In [1]: import numpy as np

In [2]: np.set_printoptions(suppress=True, linewidth=200)

In [3]: K = np.load("arr.npy")

In [4]: print(K.round(2))
[[0.67 0.   0.   0.   0.33 0.  ]
 [0.25 0.25 0.25 0.   0.   0.25]
 [0.33 0.   0.33 0.   0.   0.33]
 [0.33 0.   0.   0.33 0.33 0.  ]
 [0.   0.   0.   0.   1.   0.  ]
 [0.   0.   0.33 0.   0.33 0.33]]

In [5]: W = np.array([[3, 1, 3, 4, 3],
   ...:     [3, 1, 0, 3, 2],
   ...:     [0, 4, 4, 4, 5],
   ...:     [1, 3, 4, 0, 5],
   ...:     [0, 4, 4, 1, 3],
   ...:     [1, 3, 3, 1, 0]])

In [6]: beta = np.array([4, 0, 7, 1, 6])

In [7]: hid = np.maximum(K @ W + beta, 0)

In [8]: print((hid > 0).astype(int))
[[1 1 1 1 1]
 [1 1 1 1 1]
 [1 1 1 1 1]
 [1 1 1 1 1]
 [1 1 1 1 1]
 [1 1 1 1 1]]

In [9]: Z = np.array([[0, 0], [0, 1], [2, 1], [1, 0], [0, 1]])

In [10]: print((hid @ Z).round(6).argmax(axis=1))
[0 0 0 0 0 0]

In [11]: rng = np.random.default_rng(193)

In [12]: data = rng.normal(size=(32, 9)) + 10 * np.array([1, 3, -1, 2, 2, 1, 2, -2, -1])

In [13]: print(data.round(2))
[[  9.88  30.02  -9.33  20.11  19.52  10.94  21.23 -17.88  -8.53]
 [ 10.39  30.18 -10.    20.24  19.06   9.84  19.32 -20.14 -10.26]
 [ 10.55  28.72  -9.92  18.21  20.69  10.64  20.28 -20.12  -8.55]
 [ 11.03  29.11 -11.26  19.27  20.5    9.53  19.07 -19.63 -11.03]
 [ 11.77  27.82 -11.21  20.73  20.71  10.25  20.66 -18.19 -10.79]
 [  7.91  30.08 -10.81  21.78  20.24  11.77  18.98 -20.59 -10.92]
 [  9.34  29.67 -10.58  20.09  20.06  10.38  19.8  -20.4   -9.84]
 [  8.94  29.09  -8.95  21.57  20.1    7.43  21.38 -20.39  -8.53]
 [  9.39  29.27  -9.87  18.58  22.34   8.78  20.1  -20.75 -10.94]
 [  8.96  30.24 -10.34  20.46  21.82   8.82  19.39 -20.54  -9.07]
 [ 11.31  30.12  -9.49  20.18  20.13   8.72  21.04 -20.28  -8.93]
 [  9.63  29.33 -10.49  18.93  19.45   9.26  21.2  -21.49  -9.61]
 [ 10.52  30.46 -10.89  20.1   20.81   9.66  21.02 -19.6  -11.45]
 [  8.22  31.68 -10.27  21.2   20.32  10.61  20.11 -20.7  -10.31]
 [ 11.74  32.9  -10.35  18.88  20.94  11.94  19.48 -18.42 -10.63]
 [  8.7   28.41 -10.35  20.23  19.19  12.29  20.7  -19.57  -9.34]
 [  7.55  31.97 -13.12  18.61  20.98  10.73  20.2  -20.19  -9.65]
 [ 10.    31.46 -10.26  19.89  20.43   9.83  20.25 -18.96 -12.14]
 [  8.53  29.46  -9.62  19.57  21.48   9.72  20.24 -17.4  -10.8 ]
 [ 11.91  29.8  -10.69  20.08  18.3    8.24  21.16 -21.08 -10.42]
 [ 11.08  29.37  -9.69  21.58  20.48  11.9   20.72 -21.54 -10.2 ]
 [ 11.95  29.93 -10.13  21.56  18.61   9.63  19.74 -19.25 -10.34]
 [ 11.4   31.01 -11.58  19.59  21.6   11.81  19.42 -20.96 -10.89]
 [ 10.05  29.13  -9.69  21.2   20.08  10.23  20.82 -19.63 -10.62]
 [  9.91  30.89  -9.71  21.29  18.42  10.57  18.93 -19.66 -10.56]
 [  9.89  27.69  -9.64  19.36  20.88  10.84  20.76 -19.76  -8.45]
 [  9.81  30.03 -11.48  21.01  19.89   9.22  20.2  -20.8  -10.03]
 [ 10.34  29.22 -11.59  20.3   20.12   9.28  19.01 -19.83 -10.03]
 [ 11.02  29.93 -11.23  18.79  21.23   8.04  18.35 -19.99 -12.87]
 [ 10.09  31.29  -9.14  17.94  21.48  10.28  20.57 -19.57 -10.05]
 [ 10.43  29.4  -11.9   20.48  18.93  10.56  20.91 -17.5  -11.74]
 [ 10.68  27.26 -10.08  18.9   21.09   8.84  20.63 -19.54  -9.39]]

In [14]: idx = data[:, 0] > np.median(data[:, 0])

In [15]: u = data[idx].mean(axis=0) - data[~idx].mean(axis=0)

In [16]: print(round((((data - data.mean(axis=0)) @ u > 0) == idx).mean(), 2))
0.97

In [17]: print(np.argsort(-np.abs(u).round(6), kind="stable"))
[0 8 3 2 7 6 5 1 4]
